% python3 -q
>>> import numpy as np
>>> np.set_printoptions(precision=2, suppress=True, linewidth=120)
>>> E = np.load("w.npy")
>>> E
array([[ -3,   3,   3],
       [ -3,   0,   1],
       [  2,  -3,   3],
       [-12,   3,   6]])
>>> vec = np.array([3, -2, -2])
>>> h = np.maximum(E @ vec, 0)
>>> np.maximum(E @ (3 * vec), 0)
array([ 0,  0, 18,  0])
>>> np.flatnonzero(h > 1e-9)
array([2])
>>> rng = np.random.default_rng(580417)
>>> J = rng.normal(size=(22, 3)) + 3 * np.array([1, 2, -9])
>>> J
array([[  3.25,   4.82, -27.94],
       [  2.59,   7.04, -28.28],
       [  1.48,   7.  , -25.81],
       [  3.83,   4.23, -25.58],
       [  4.25,   6.72, -25.76],
       [  2.87,   4.51, -28.76],
       [  4.26,   5.22, -27.  ],
       [  4.42,   5.72, -26.05],
       [  3.12,   7.22, -28.84],
       [  2.27,   4.84, -27.75],
       [  2.82,   6.21, -26.69],
       [  4.27,   4.71, -26.19],
       [  2.91,   7.3 , -27.59],
       [  3.49,   6.15, -24.55],
       [  3.25,   6.01, -27.58],
       [  4.7 ,   4.  , -27.33],
       [  4.07,   5.33, -28.22],
       [  3.52,   5.59, -27.06],
       [  4.17,   6.25, -26.2 ],
       [  2.29,   5.12, -28.27],
       [  2.04,   5.43, -29.89],
       [  3.56,   5.32, -27.39]])
>>> cen = J - J.mean(axis=0)
>>> evecs = np.linalg.svd(cen)[2][:1]
>>> B = cen - cen @ evecs.T @ evecs
>>> np.cov(cen @ evecs.T, rowvar=False)
array(1.81)
>>> np.round(np.diag(evecs.T @ evecs), 2) + 0
array([0.15, 0.  , 0.85])
>>> hat = J @ np.linalg.solve(J.T @ J, J.T)
>>> np.round(np.linalg.eigvalsh(hat), 2) + 0
array([0., 0., 0., 0., 0., 0., 0., 0., 0., 0., 0., 0., 0., 0., 0., 0., 0., 0., 0., 1., 1., 1.])
>>> np.allclose(hat @ hat, hat)
True
>>> mat = np.load("arr.npy")
>>> mat
array([[1, 3, 0],
       [0, 1, 3],
       [3, 0, 1]])
>>> B = mat / np.sqrt((mat ** 2).mean(axis=1, keepdims=True))
>>> np.linalg.matrix_rank(B) == np.linalg.matrix_rank(mat)
np.True_
>>> B[0]
array([0.55, 1.64, 0.  ])
>>> np.linalg.norm(B, axis=1)
array([1.73, 1.73, 1.73])
>>> B = np.linalg.inv(mat)
>>> round(np.linalg.slogdet(mat)[0], 2)
np.float64(1.0)
>>> np.round(mat @ B, 2) + 0
array([[1., 0., 0.],
       [0., 1., 0.],
       [0., 0., 1.]])
>>> round(float(np.linalg.det(mat) * np.linalg.det(B)), 2)
1.0
>>> np.linalg.det(mat) * B
array([[ 1., -3.,  9.],
       [ 9.,  1., -3.],
       [-3.,  9.,  1.]])
>>> Q = mat.astype(float).copy()
>>> for j in range(3):
...     Q[:, j] -= Q[:, :j] @ (Q[:, :j].T @ Q[:, j])
...     Q[:, j] /= np.linalg.norm(Q[:, j])
... 
>>> np.round(Q.T @ Q, 2) + 0
array([[1., 0., 0.],
       [0., 1., 0.],
       [0., 0., 1.]])
>>> np.round(Q.T @ mat, 2) + 0
array([[3.16, 0.95, 0.95],
       [0.  , 3.02, 0.7 ],
       [0.  , 0.  , 2.94]])
>>> arr = np.loadtxt("case4.csv", delimiter=",")
>>> arr
array([[ 0.,  0., -1.],
       [ 0.,  1.,  0.],
       [ 0.,  0.,  1.]])
>>> U, sv, Vh = np.linalg.svd(arr)
>>> sv
array([1.41, 1.  , 0.  ])
>>> np.argmax(sv[:-1] / (sv[1:] + 1e-6)) + 1
np.int64(2)
>>> B = U[:, :2] @ np.diag(sv[:2]) @ Vh[:2]
>>> round(np.linalg.norm(arr - B, 2), 2), sv[2]
(np.float64(0.0), np.float64(0.0))
>>> B
array([[ 0.,  0., -1.],
       [ 0.,  1.,  0.],
       [ 0.,  0.,  1.]])
>>> np.round(np.linalg.norm(arr - B) / np.linalg.norm(arr), 2)
np.float64(0.0)
>>> U, sv, Vh = np.linalg.svd(arr)
>>> evecs = Vh[:(sv > 1e-8).sum()]
>>> vec = arr[2] + -3 * arr[0] + rng.integers(2) * np.eye(3)[1]
>>> vec
array([0., 0., 4.])
>>> evecs.T @ evecs
array([[0., 0., 0.],
       [0., 1., 0.],
       [0., 0., 1.]])
>>> np.allclose(evecs.T @ evecs @ vec, vec)
True
>>> np.diag(evecs.T @ evecs)
array([0., 1., 1.])
>>> arr @ arr
array([[ 0.,  0., -1.],
       [ 0.,  1.,  0.],
       [ 0.,  0.,  1.]])
>>> np.trace(arr)
np.float64(2.0)
>>> round(float(np.abs(np.linalg.eigvals(arr)).max()), 2)
1.0
>>> np.linalg.matrix_power(arr, 3)
array([[ 0.,  0., -1.],
       [ 0.,  1.,  0.],
       [ 0.,  0.,  1.]])
>>> np.allclose(arr @ arr.T, arr.T @ arr)
False
>>> np.allclose(arr, arr.T)
False
>>> round(np.linalg.det(arr), 2)
np.float64(0.0)
>>> (arr + arr.T) / 2
array([[ 0. ,  0. , -0.5],
       [ 0. ,  1. ,  0. ],
       [-0.5,  0. ,  1. ]])
>>> np.linalg.cond(arr) > 100
np.True_
>>> np.argsort(-np.linalg.norm(arr, axis=0).round(6), kind="stable")[:3]
array([2, 1, 0])
>>> round(float(np.linalg.norm(arr, 2) / np.linalg.norm(arr)), 2)
0.82
>>> feats = np.array([[9, -4, 2, -3], [-8, 5, 8, -1], [-5, 9, 1, 8], [9, 0, 3, 4]])
>>> feats[:, 2] = -1 * feats[:, 1]
>>> feats
array([[ 9, -4,  4, -3],
       [-8,  5, -5, -1],
       [-5,  9, -9,  8],
       [ 9,  0,  0,  4]])
>>> U, sv = np.linalg.svd(arr)
Traceback (most recent call last):
  File "<python-input-64>", line 1, in <module>
    U, sv = np.linalg.svd(arr)
    ^^^^^
ValueError: too many values to unpack (expected 2)
>>> U, sv, Vh = np.linalg.svd(arr, full_matrices=False)
>>> (sv > 1e-8).sum()
np.int64(2)
>>> U.T @ arr @ Vh.T
array([[1.41, 0.  , 0.  ],
       [0.  , 1.  , 0.  ],
       [0.  , 0.  , 0.  ]])
>>> np.cumsum(sv ** 2) / np.sum(sv ** 2)
array([0.67, 1.  , 1.  ])
>>> U.shape, sv.shape, Vh.shape
((3, 3), (3,), (3, 3))
>>> np.abs(Vh[0])
array([0., 0., 1.])
>>> np.round(U.T @ U, 2) + 0
array([[1., 0., 0.],
       [0., 1., 0.],
       [0., 0., 1.]])
>>> r = np.linalg.matrix_rank(feats)
>>> r
np.int64(3)
>>> N = np.linalg.svd(feats)[2][r:].T
>>> np.allclose(feats @ N, 0)
True
>>> [int(np.linalg.matrix_rank(feats[:i])) for i in range(1, len(feats) + 1)]
[1, 2, 3, 3]
>>> [int(np.linalg.matrix_rank(np.delete(feats, i, axis=0))) for i in range(4)]
[3, 3, 3, 3]
>>> np.round(feats @ N, 2) + 0
array([[0.],
       [0.],
       [0.],
       [0.]])
>>> np.round(N @ N.T, 2) + 0
array([[0. , 0. , 0. , 0. ],
       [0. , 0.5, 0.5, 0. ],
       [0. , 0.5, 0.5, 0. ],
       [0. , 0. , 0. , 0. ]])
>>> [int(np.linalg.matrix_rank(feats[:, :j + 1])) for j in range(4)]
[1, 2, 2, 3]
>>> np.round(N[:, 0] / N[np.abs(N[:, 0]).round(6).argmax(), 0], 2) + 0
array([0., 1., 1., 0.])
